% ipython --no-banner

In [1]: import numpy as np

In [2]: from numpy import linalg as LA

In [3]: np.set_printoptions(precision=1, suppress=True, linewidth=100, floatmode="fixed")

In [4]: E = np.loadtxt("case6.csv", delimiter=",")

In [5]: E
Out[5]: 
array([[-1.3,  2.9, -2.3],
       [ 1.6, -1.4,  0.6],
       [ 1.6, -1.4,  0.6],
       [ 0.9, -0.3, -0.1],
       [-2.0,  4.0, -3.0],
       [-0.1,  1.2, -1.1],
       [ 0.2,  0.7, -0.8],
       [ 2.1, -2.1,  1.1],
       [ 1.1, -0.7,  0.1],
       [ 1.3, -0.9,  0.3],
       [ 3.5, -4.2,  2.5],
       [ 3.8, -4.6,  2.8],
       [-2.8,  5.1, -3.8],
       [-0.9,  2.4, -1.9]])

In [6]: round(LA.norm(E, 1), 1), round(LA.norm(E, np.inf), 1)
Out[6]: (np.float64(32.1), np.float64(11.7))

In [7]: LA.norm(E, axis=1)
Out[7]: array([3.9, 2.3, 2.2, 0.9, 5.3, 1.7, 1.1, 3.1, 1.3, 1.6, 6.0, 6.6, 7.0, 3.2])

In [8]: round(float(LA.norm(E[8], 1)), 1), np.round(LA.norm(E[8], np.inf), 1)
Out[8]: (2.0, np.float64(1.1))

In [9]: round(float(LA.norm(E) ** 2 / LA.norm(E, 2) ** 2), 1)
Out[9]: 1.0

In [10]: round(E[8] @ E[5], 1)
Out[10]: np.float64(-1.2)

In [11]: LA.norm(E, axis=0)
Out[11]: array([ 7.3, 10.4,  7.0])

In [12]: round(float(LA.norm(E, "nuc")), 1)
Out[12]: 17.0

In [13]: LA.norm(E, axis=1).argmax()
Out[13]: np.int64(12)

In [14]: print(np.abs(np.diag(LA.qr(E)[1])) > 1e-9)
[ True  True False]

In [15]: np.unique(E.round(6), axis=0).shape
Out[15]: (14, 3)

In [16]: E @ LA.pinv(E) @ E
Out[16]: 
array([[-1.3,  2.9, -2.3],
       [ 1.6, -1.4,  0.6],
       [ 1.6, -1.4,  0.6],
       [ 0.9, -0.3, -0.1],
       [-2.0,  4.0, -3.0],
       [-0.1,  1.2, -1.1],
       [ 0.2,  0.7, -0.8],
       [ 2.1, -2.1,  1.1],
       [ 1.1, -0.7,  0.1],
       [ 1.3, -0.9,  0.3],
       [ 3.5, -4.2,  2.5],
       [ 3.8, -4.6,  2.8],
       [-2.8,  5.1, -3.8],
       [-0.9,  2.4, -1.9]])

In [17]: G = np.cov(E, rowvar=False)

In [18]: G.shape
Out[18]: (3, 3)

In [19]: np.round(np.corrcoef(E[:, 2], E[:, 1])[0, 1], 1)
Out[19]: np.float64(-1.0)

In [20]: G
Out[20]: 
array([[ 3.7, -5.5,  3.7],
       [-5.5,  8.3, -5.5],
       [ 3.7, -5.5,  3.7]])

In [21]: U, sigma, vt = LA.svd(E)

In [22]: V = vt[:(sigma > 1e-8).sum()]

In [23]: rng = np.random.default_rng(77698)

In [24]: x = E[5] + 5 * E[11] + rng.integers(2) * np.eye(3)[1]

In [25]: print(x)
[ 18.6 -20.9  12.6]

In [26]: V.T @ V
Out[26]: 
array([[ 0.9, -0.2, -0.2],
       [-0.2,  0.6, -0.4],
       [-0.2, -0.4,  0.6]])

In [27]: print(np.diag(V.T @ V))
[0.9 0.6 0.6]

In [28]: LA.matrix_rank(np.vstack([E, x]))
Out[28]: np.int64(3)

In [29]: U, sigma, vt = LA.svd(E)

In [30]: print(np.argmax(sigma[:-1] / (sigma[1:] + 1e-6)) + 1)
2

In [31]: sigma.round(1) + 0
Out[31]: array([14.3,  2.7,  0.0])

In [32]: B = U[:, :2] @ np.diag(sigma[:2]) @ vt[:2]

In [33]: LA.matrix_rank(E, rtol=0.05)
Out[33]: np.int64(2)

In [34]: B
Out[34]: 
array([[-1.3,  2.9, -2.3],
       [ 1.6, -1.4,  0.6],
       [ 1.6, -1.4,  0.6],
       [ 0.9, -0.3, -0.1],
       [-2.0,  4.0, -3.0],
       [-0.1,  1.2, -1.1],
       [ 0.2,  0.7, -0.8],
       [ 2.1, -2.1,  1.1],
       [ 1.1, -0.7,  0.1],
       [ 1.3, -0.9,  0.3],
       [ 3.5, -4.2,  2.5],
       [ 3.8, -4.6,  2.8],
       [-2.8,  5.1, -3.8],
       [-0.9,  2.4, -1.9]])

In [35]: LA.matrix_rank(B)
Out[35]: np.int64(2)

In [36]: np.round(LA.norm(E - B) / LA.norm(E), 1)
Out[36]: np.float64(0.0)

In [37]: round(LA.norm(E - B, 2), 1), round(sigma[2], 1)
Out[37]: (np.float64(0.0), np.float64(0.0))

In [38]: data = np.load("layer1.npy")

In [39]: data
Out[39]: 
array([[ 0,  5,  9],
       [ 5,  0,  3],
       [ 5,  0,  3],
       [ 5,  3,  3],
       [10,  3,  6],
       [ 5,  0,  3],
       [ 5,  8, 12],
       [ 5,  0,  3],
       [ 0,  0,  0],
       [ 5,  0,  3],
       [ 0,  0,  0],
       [10,  3,  6],
       [ 0,  0,  0],
       [ 5,  8, 12],
       [ 0,  0,  0]])

In [40]: B = np.c_[data[:, :1] @ np.array([[2]]), np.array([9, -5, 7, -3, 0, -1, 1, 6, -1, 3, 3, 1, 0, -2, 4])]

In [41]: B
Out[41]: 
array([[ 0,  9],
       [10, -5],
       [10,  7],
       [10, -3],
       [20,  0],
       [10, -1],
       [10,  1],
       [10,  6],
       [ 0, -1],
       [10,  3],
       [ 0,  3],
       [20,  1],
       [ 0,  0],
       [10, -2],
       [ 0,  4]])

In [42]: LA.norm(LA.qr(data)[0].T @ B, axis=0) ** 2 / ((B ** 2).sum(axis=0) + 1e-12)
Out[42]: array([1.0, 0.3])

In [43]: LA.matrix_rank(B)
Out[43]: np.int64(2)

In [44]: np.round(LA.norm(B - data @ LA.lstsq(data, B)[0], axis=0), 1) + 0
Out[44]: array([ 0.0, 12.7])

In [45]: np.round(LA.lstsq(data, B[:, 0])[0], 1) + 0
Out[45]: array([2.0, 0.0, 0.0])

In [46]: mat = np.array([[8.0, 2.0, 0.0, 0.0, 0.0, 0.0, 0.0, 0.0],
    ...:     [2.0, 2.0, 2.0, 0.0, 0.0, 0.0, 0.0, 0.0],
    ...:     [0.0, 2.0, 5.0, 2.0, 0.0, 0.0, 0.0, 0.0],
    ...:     [0.0, 0.0, 2.0, 4.0, 2.0, 0.0, 0.0, 0.0],
    ...:     [0.0, 0.0, 0.0, 2.0, 3.0, 2.0, 0.0, 0.0],
    ...:     [0.0, 0.0, 0.0, 0.0, 2.0, 0.0, 2.0, 0.0],
    ...:     [0.0, 0.0, 0.0, 0.0, 0.0, 2.0, 3.0, 2.0],
    ...:     [0.0, 0.0, 0.0, 0.0, 0.0, 0.0, 2.0, 3.0]])

In [47]: np.all(LA.eigvalsh(mat) > 0)
Out[47]: np.False_

In [48]: x = np.array([-3, 1, -2, -1, -1, -3, -1, 0])

In [49]: y = mat @ x

In [50]: y
Out[50]: array([-22.0,  -8.0, -10.0, -10.0, -11.0,  -4.0,  -9.0,  -2.0])

In [51]: np.round(LA.solve(mat, -2 * y), 1) + 0
Out[51]: array([ 6.0, -2.0,  4.0,  2.0,  2.0,  6.0,  2.0,  0.0])

In [52]: np.round(LA.solve(mat, y + mat[:, 5]), 1) + 0
Out[52]: array([-3.0,  1.0, -2.0, -1.0, -1.0, -2.0, -1.0,  0.0])

In [53]: print(np.round(LA.solve(mat, y), 1) + 0)
[-3.0  1.0 -2.0 -1.0 -1.0 -3.0 -1.0  0.0]

In [54]: evals, V = LA.eigh(mat)

In [55]: x = np.array([3, 5, 1, 0, -4, 2, 1, -4])

In [56]: np.round(V * np.maximum(evals, 0) @ V.T, 1) + 0
Out[56]: 
array([[ 8.0,  2.0,  0.0,  0.0,  0.0,  0.0,  0.0,  0.0],
       [ 2.0,  2.0,  2.0,  0.0,  0.0,  0.0,  0.0,  0.0],
       [ 0.0,  2.0,  5.0,  2.0,  0.0, -0.1,  0.0,  0.0],
       [ 0.0,  0.0,  2.0,  4.0,  1.9,  0.2, -0.1,  0.0],
       [ 0.0,  0.0,  0.0,  1.9,  3.3,  1.4,  0.3, -0.1],
       [ 0.0,  0.0, -0.1,  0.2,  1.4,  1.3,  1.4,  0.2],
       [ 0.0,  0.0,  0.0, -0.1,  0.3,  1.4,  3.3,  1.9],
       [ 0.0,  0.0,  0.0,  0.0, -0.1,  0.2,  1.9,  3.0]])

In [57]: np.round(V * np.abs(evals) @ V.T, 1) + 0
Out[57]: 
array([[ 8.0,  2.0,  0.0,  0.0,  0.0,  0.0,  0.0,  0.0],
       [ 2.0,  2.0,  2.0,  0.0,  0.0,  0.1,  0.0,  0.0],
       [ 0.0,  2.0,  5.0,  2.0,  0.1, -0.2,  0.1,  0.0],
       [ 0.0,  0.0,  2.0,  4.1,  1.8,  0.5, -0.2,  0.1],
       [ 0.0,  0.0,  0.1,  1.8,  3.6,  0.8,  0.6, -0.2],
       [ 0.0,  0.1, -0.2,  0.5,  0.8,  2.5,  0.8,  0.5],
       [ 0.0,  0.0,  0.1, -0.2,  0.6,  0.8,  3.6,  1.8],
       [ 0.0,  0.0,  0.0,  0.1, -0.2,  0.5,  1.8,  3.1]])

In [58]: LA.matrix_power(mat, 3)
Out[58]: 
array([[584.0, 184.0,  60.0,   8.0,   0.0,   0.0,   0.0,   0.0],
       [184.0,  92.0, 102.0,  44.0,   8.0,   0.0,   0.0,   0.0],
       [ 60.0, 102.0, 229.0, 146.0,  48.0,   8.0,   0.0,   0.0],
       [  8.0,  44.0, 146.0, 160.0,  98.0,  28.0,   8.0,   0.0],
       [  0.0,   8.0,  48.0,  98.0,  91.0,  42.0,  24.0,   8.0],
       [  0.0,   0.0,   8.0,  28.0,  42.0,  24.0,  42.0,  24.0],
       [  0.0,   0.0,   0.0,   8.0,  24.0,  42.0,  87.0,  70.0],
       [  0.0,   0.0,   0.0,   0.0,   8.0,  24.0,  70.0,  63.0]])

In [59]: np.trace(mat)
Out[59]: np.float64(28.0)

In [60]: round(np.abs(LA.eigvals(mat)).max(), 1)
Out[60]: np.float64(8.8)

In [61]: print(np.allclose(mat @ mat.T, mat.T @ mat))
True

In [62]: x = np.array([0, 2, 3, 2, 1, 0, 2, 0])

In [63]: print(LA.norm(mat @ x) <= LA.norm(mat, 2) * LA.norm(x) + 1e-9)
True

In [64]: print(mat @ np.ones(8))
[10.0  6.0  9.0  8.0  7.0  4.0  7.0  5.0]

In [65]: mat @ (2 * x)
Out[65]: array([ 8.0, 20.0, 46.0, 32.0, 14.0, 12.0, 12.0,  8.0])

In [66]: mat @ np.eye(8)[7]
Out[66]: array([0.0, 0.0, 0.0, 0.0, 0.0, 0.0, 2.0, 3.0])

In [67]: np.einsum("ij,j->i", mat, x)
Out[67]: array([ 4.0, 10.0, 23.0, 16.0,  7.0,  6.0,  6.0,  4.0])

In [68]: F = np.load("mat.npy")

In [69]: F
Out[69]: 
array([[ 2, -2, -6,  0],
       [ 2, -2, -6,  0],
       [ 2, -2, -6,  0],
       [ 0,  0,  0,  0],
       [ 3, -3, -9,  0],
       [ 3, -3, -9,  0],
       [ 0,  0,  0,  0],
       [ 1, -1, -3,  0]])

In [70]: t = np.radians(33)

In [71]: r_ = np.eye(4)

In [72]: r_[1, 1] = r_[2, 2] = np.cos(t)

In [73]: r_[1, 2], r_[2, 1] = -np.sin(t), np.sin(t)

In [74]: print(r_)
[[ 1.0  0.0  0.0  0.0]
 [ 0.0  0.8 -0.5  0.0]
 [ 0.0  0.5  0.8  0.0]
 [ 0.0  0.0  0.0  1.0]]

In [75]: B = F @ r_.T

In [76]: B
Out[76]: 
array([[ 2.0,  1.6, -6.1,  0.0],
       [ 2.0,  1.6, -6.1,  0.0],
       [ 2.0,  1.6, -6.1,  0.0],
       [ 0.0,  0.0,  0.0,  0.0],
       [ 3.0,  2.4, -9.2,  0.0],
       [ 3.0,  2.4, -9.2,  0.0],
       [ 0.0,  0.0,  0.0,  0.0],
       [ 1.0,  0.8, -3.1,  0.0]])

In [77]: np.round(LA.svd(F, compute_uv=False), 1) + 0, np.round(LA.svd(B, compute_uv=False), 1) + 0
Out[77]: (array([18.5,  0.0,  0.0,  0.0]), array([18.5,  0.0,  0.0,  0.0]))

In [78]: np.abs(B - F).max(axis=0)
Out[78]: array([0.0, 5.4, 0.2, 0.0])

In [79]: m1 = np.array([[2.3, 4.0, 0.0, 1.0, 3.0, 1.0, 0.0],
    ...:     [1.0, 5.3, 4.0, 4.0, 1.0, 5.0, 4.0],
    ...:     [4.0, 2.0, 4.3, 1.0, 3.0, 3.0, 4.0],
    ...:     [3.0, 0.0, 5.0, 3.3, 1.0, 1.0, 2.0],
    ...:     [2.0, 4.0, 2.0, 0.0, 5.3, 3.0, 5.0],
    ...:     [2.0, 0.0, 4.0, 1.0, 5.0, 2.3, 5.0],
    ...:     [2.0, 4.0, 0.0, 1.0, 3.0, 1.0, 0.3]])

In [80]: x = np.array([1, 2, -1, 2, 1, 2, -3])

In [81]: h = np.maximum(m1 @ x, 0)

In [82]: np.tanh(m1 @ x)
Out[82]: array([ 1.0,  1.0,  1.0,  0.9,  1.0, -1.0,  1.0])

In [83]: m1.T @ h
Out[83]: array([110.8, 233.6,  86.6,  99.8, 147.3, 129.0,  98.7])

In [84]: h
Out[84]: array([17.3, 14.6,  2.7,  1.6,  4.3,  0.0, 16.1])

In [85]: m1 * (h > 1e-9)[:, None]
Out[85]: 
array([[2.3, 4.0, 0.0, 1.0, 3.0, 1.0, 0.0],
       [1.0, 5.3, 4.0, 4.0, 1.0, 5.0, 4.0],
       [4.0, 2.0, 4.3, 1.0, 3.0, 3.0, 4.0],
       [3.0, 0.0, 5.0, 3.3, 1.0, 1.0, 2.0],
       [2.0, 4.0, 2.0, 0.0, 5.3, 3.0, 5.0],
       [0.0, 0.0, 0.0, 0.0, 0.0, 0.0, 0.0],
       [2.0, 4.0, 0.0, 1.0, 3.0, 1.0, 0.3]])

In [86]: print(np.maximum(m1 @ x, 0) - np.maximum(-m1 @ x, 0))
[17.3 14.6  2.7  1.6  4.3 -5.4 16.1]
